>>> import numpy as np
>>> np.set_printoptions(precision=1, suppress=True, linewidth=140)
>>> rnd = lambda a: np.round(a, 1) + 0
>>> A = np.load("x.npy")
>>> A
array([[ -0.7,  -5.4,   7.2,  -5.9],
       [  1.8, -17. , -17.5,   3.6],
       [  0.8,  -5.3,   6.5,  -7.5],
       [  1.2, -16.8, -17. ,   4.9],
       [  1.7, -15.3, -17.9,   2.4],
       [ -0.1,  -4. ,   9.1,  -8.1],
       [ -0.1, -15.7, -16.2,   4. ],
       [  1.6, -17.6, -18.7,   4.4],
       [  1. , -17.7, -16. ,   4.1],
       [  1.3, -18.1, -17.9,   4.9],
       [  1. , -19.5, -17.7,   4.6],
       [ -0.7,  -4.9,   9. ,  -6.7],
       [  2.2, -16.8, -16.6,   1.8],
       [  1.2, -15.7, -16.2,   5.4],
       [ -1.8,  -5. ,   6.1,  -7.3],
       [  1.1, -16.3, -17.9,   4.6],
       [ -1.2,  -4.2,   8.4,  -7.2],
       [ -0.6, -16.2, -14.9,   4. ]])
>>> vec = np.array([-5, 4, -5, -2])
>>> target = A @ vec
>>> rnd(np.linalg.solve(A.T @ A, A.T @ target))
array([-5.,  4., -5., -2.])
>>> rnd(np.linalg.lstsq(A, target)[0])
array([-5.,  4., -5., -2.])
>>> rng = np.random.default_rng(402)
>>> target = target + 0.1 * rng.normal(size=18)
>>> rnd(target)
array([-42.3,   3.2, -42.9,   2.1,  14.8, -44.7,  10.6,   6.4,  -4.1,   0.7,  -3.8, -47.7,   1.2,   1.4, -26.9,   9.7, -38.2,   4.7])
>>> c, *_ = np.linalg.lstsq(A, target)
>>> rnd(A.T @ (target - A @ c))
array([0., 0., 0., 0.])
>>> c.round()
array([-5.,  4., -5., -2.])
>>> Xs = (A - A.mean(axis=0)) / A.std(axis=0)
>>> rnd(Xs.std(axis=0))
array([1., 1., 1., 1.])
>>> c = np.linalg.lstsq(np.delete(Xs, 1, axis=1), Xs[:, 1])[0]
>>> rnd(1 - np.var(Xs[:, 1] - np.delete(Xs, 1, axis=1) @ c))
np.float64(1.0)
>>> rnd(c)
array([ 0. ,  0.6, -0.4])
>>> mat = np.loadtxt("a.csv", delimiter=",")
>>> rnd(mat)
array([[ 1.1, -0.1, -0.7],
       [-2.1, -0.4,  3.2],
       [-0.1,  1.3,  1.7],
       [-3.8, -0.9, -2.7],
       [-1.5,  3.9, -0.6]])
>>> z = rng.permutation(3)
>>> M2 = mat[:, z] * rng.choice([-1, 1], 3)
>>> rnd(M2)
array([[-0.7,  1.1,  0.1],
       [ 3.2, -2.1,  0.4],
       [ 1.7, -0.1, -1.3],
       [-2.7, -3.8,  0.9],
       [-0.6, -1.5, -3.9]])
>>> U, _, vt = np.linalg.svd(mat.T @ M2)
>>> rnd(np.linalg.lstsq(mat, M2)[0])
array([[ 0.,  1.,  0.],
       [ 0.,  0., -1.],
       [ 1.,  0.,  0.]])
>>> rnd(U @ vt)
array([[ 0.,  1.,  0.],
       [ 0.,  0., -1.],
       [ 1.,  0.,  0.]])
>>> E = np.array([[0, 1, 1], [1, 0, 1], [1, 1, 0]])
>>> Xs = A - A.mean(axis=0)
>>> U, sigma, vt = np.linalg.svd(Xs, full_matrices=False)
>>> np.linalg.matrix_rank(Xs)
np.int64(4)
>>> rnd(vt[0] * np.sign(vt[0, np.abs(vt[0]).argmax()]))
array([-0.1,  0.4,  0.8, -0.4])
>>> np.abs(U[:, 0]).argmax()
np.int64(5)
>>> (np.sign(U[:, 0]) == np.sign(U[0, 0])).astype(int)
array([1, 0, 1, 0, 0, 1, 0, 0, 0, 0, 0, 1, 0, 0, 1, 0, 1, 0])
>>> rnd(np.abs(vt[-1]))
array([0.8, 0.3, 0.2, 0.5])
>>> vec = np.array([-3, 0, 2])
>>> np.linalg.norm(E @ vec) <= np.linalg.norm(E, 2) * np.linalg.norm(vec) + 1e-9
np.True_
>>> E @ np.ones(3)
array([2., 2., 2.])
>>> np.einsum("ij,j->i", E, vec)
array([ 2, -1, -3])
>>> E @ vec
array([ 2, -1, -3])
>>> q, evecs = np.linalg.qr(E[:, :2])[0], np.linalg.qr(E[:, 2:])[0]
>>> sigma = np.linalg.svd(q.T @ evecs, compute_uv=False)
>>> (sigma > 0.9).sum()
np.int64(0)
>>> rnd(np.degrees(np.arccos(sigma.clip(0, 1))))
array([54.7])
>>> rnd(np.linalg.norm(q @ q.T - evecs @ evecs.T, 2))
np.float64(1.0)
>>> feats = np.array([[0, 0, 0, 0],
...     [-1, 0, 0, 0],
...     [0, -5, 0, 0],
...     [0, -5, 1, 0],
...     [0, 0, -1, 0]])
>>> # column 1 is much longer than the rest
>>> U, sigma, vt = np.linalg.svd(feats)
>>> evecs = vt[:(sigma > 1e-8).sum()]
>>> vec = feats[4] + 3 * feats[1] + rng.integers(2) * np.eye(4)[2]
>>> vec
array([-3.,  0.,  0.,  0.])
>>> rnd(np.linalg.norm(vec - evecs.T @ evecs @ vec))
np.float64(0.0)
>>> rnd(np.diag(evecs.T @ evecs))
array([1., 1., 1., 0.])
>>> np.linalg.matrix_rank(np.vstack([feats, vec]))
np.int64(3)
>>> np.allclose(evecs.T @ evecs @ vec, vec)
True
>>> rnd(np.linalg.norm(feats[3], 1)), rnd(np.linalg.norm(feats[3], np.inf))
(np.float64(6.0), np.float64(5.0))
>>> rnd(np.linalg.norm(feats, 2))
np.float64(7.1)
>>> rnd(np.linalg.norm(feats) ** 2 / np.linalg.norm(feats, 2) ** 2)
np.float64(1.0)
>>> rnd(np.linalg.norm(feats, "nuc"))
np.float64(9.3)
>>> rnd(np.linalg.norm(feats, axis=1))
array([0. , 1. , 5. , 5.1, 1. ])
>>> np.linalg.norm(feats, axis=1).argmax()
np.int64(3)
>>> m1 = np.loadtxt("w.csv", delimiter=",")
>>> m1
array([[ 0.7,  0.2, -0.1],
       [-0.3, -2. ,  2. ],
       [-1. , -1.9,  2.1],
       [ 0.4, -0.7,  0.7],
       [ 0. , -1.1,  1.1],
       [ 1. , -0.7,  0.6],
       [ 0.6,  0.9, -0.6],
       [-0.5, -0.3,  0.2],
       [-0.2,  0.4, -0.3],
       [ 0.9,  0.3, -0.4],
       [ 0.2, -0.5,  0.5],
       [ 0.6, -2.2,  2.2],
       [-0.1,  1.1, -1.1],
       [-0.3, -0.3,  0.2],
       [ 0. ,  0.5, -0.6],
       [-0.3,  0.6, -0.6],
       [ 0.4,  1.4, -1.4],
       [-1.3, -1.3,  1.4],
       [ 1.4, -1.2,  1.2],
       [ 0.2,  1.6, -1.5],
       [-0.7, -0.4,  0.5],
       [ 0. ,  0.4, -0.3],
       [-0.7, -0.7,  0.7],
       [-1.6, -0.4,  0.4],
       [-1.2,  0.9, -0.8]])
>>> M2 = m1 + rng.integers(-2, 3, (25, 2)) @ rng.integers(-2, 3, (2, 3))
>>> rnd(M2)
array([[ 0.7,  0.2, -0.1],
       [ 1.7,  2. ,  2. ],
       [-3. , -5.9,  6.1],
       [ 1.4,  1.3, -0.3],
       [ 1. ,  0.9, -3.9],
       [ 1. , -0.7, -3.4],
       [ 1.6,  2.9,  0.4],
       [-2.5, -4.3,  4.2],
       [-2.2, -3.6, -2.3],
       [-0.1, -1.7,  4.6],
       [ 0.2, -0.5,  2.5],
       [ 1.6, -0.2,  3.2],
       [ 0.9,  3.1, -6.1],
       [-2.3, -4.3, -1.8],
       [-2. , -3.5,  3.4],
       [-1.3, -1.4,  4.4],
       [-1.6, -2.6,  2.6],
       [ 0.7,  2.7, -2.6],
       [ 3.4,  2.8,  3.2],
       [-0.8, -0.4, -4.5],
       [ 1.3,  3.6,  2.5],
       [-2. , -3.6, -2.3],
       [ 0.3,  1.3,  3.7],
       [-3.6, -4.4,  2.4],
       [ 0.8,  4.9, -0.8]])
>>> np.abs(M2 - m1).sum(axis=1)
array([ 0.,  6., 10.,  4.,  8.,  4.,  4., 10.,  8.,  8.,  2.,  4.,  8.,  8., 10.,  8., 10., 10.,  8.,  6.,  8.,  8.,  6.,  8.,  6.])
>>> rnd(np.linalg.svd(M2 - m1, compute_uv=False))
array([19.1, 13.7,  0. ])
>>> C = m1[[21, 9]].astype(float)
>>> for _ in range(3):
...     z = np.linalg.norm(m1[:, None] - C, axis=-1).argmin(axis=1)
...     C = np.array([m1[z == j].mean(axis=0) for j in range(2)])
... 
>>> z
array([0, 1, 1, 1, 1, 1, 0, 0, 0, 0, 1, 1, 0, 0, 0, 0, 0, 1, 1, 0, 0, 0, 0, 0, 0])
>>> np.bincount(z)
array([16,  9])
>>> rnd(C)
array([[-0.2,  0.4, -0.4],
       [ 0.1, -1.3,  1.3]])
>>> rnd(C[1] - C[0])
array([ 0.3, -1.7,  1.7])
>>> np.abs(C[1] - C[0]).argmax()
np.int64(1)
>>> F = np.load("mat.npy")
>>> F
array([[ 0.1, -0.4, -0.1],
       [ 1.6, -5. ,  0.5],
       [-1.3,  3.8, -0.2],
       [-1.8,  5.4, -0.3],
       [ 0.7, -2.4, -1.6],
       [ 1.1, -3.7, -0.5],
       [-0.3,  1.3, -1.5],
       [-1.6,  5.3,  2.8],
       [-0.5,  1.8, -1.5],
       [ 0.3, -1.1, -1.1],
       [-1. ,  2.9, -0.4],
       [ 0.7, -2.1,  0.1],
       [-0.8,  2.3, -0.3],
       [-1.7,  5.5, -0.8],
       [-2.1,  6.1,  0.6],
       [-1. ,  2.3,  1. ]])
>>> Xs = (F - F.mean(axis=0)) / F.std(axis=0)
>>> np.argwhere(np.abs(Xs) > 2)
array([[7, 2]])
>>> c = np.linalg.lstsq(np.delete(Xs, 1, axis=1), Xs[:, 1])[0]
>>> rnd(c)
array([-1.,  0.])
>>> np.abs(c).argmax()
np.int64(0)
>>> rnd(1 - np.var(Xs[:, 1] - np.delete(Xs, 1, axis=1) @ c))
np.float64(1.0)
>>> Xs = F - F.mean(axis=0)
>>> evecs = np.linalg.svd(Xs)[2][:2]
>>> M2 = Xs - Xs @ evecs.T @ evecs
>>> rnd(M2.std(axis=0))
array([0.1, 0. , 0. ])
>>> np.linalg.norm(M2, axis=1).round(6).argmax()
np.int64(15)
>>> rnd(np.linalg.norm(M2) / np.linalg.norm(Xs))
np.float64(0.0)
>>> rnd((Xs @ evecs.T).std(axis=0))
array([3.6, 1. ])
>>> rnd(np.diag(evecs.T @ evecs))
array([0.1, 0.9, 1. ])
>>> C = F[[11, 9]].astype(float)
>>> for _ in range(5):
...     z = np.linalg.norm(F[:, None] - C, axis=-1).argmin(axis=1)
...     C = np.array([F[z == j].mean(axis=0) for j in range(2)])
... 
>>> z
array([0, 0, 1, 1, 0, 0, 1, 1, 1, 0, 1, 0, 1, 1, 1, 1])
>>> np.abs(C[1] - C[0]).argmax()
np.int64(1)
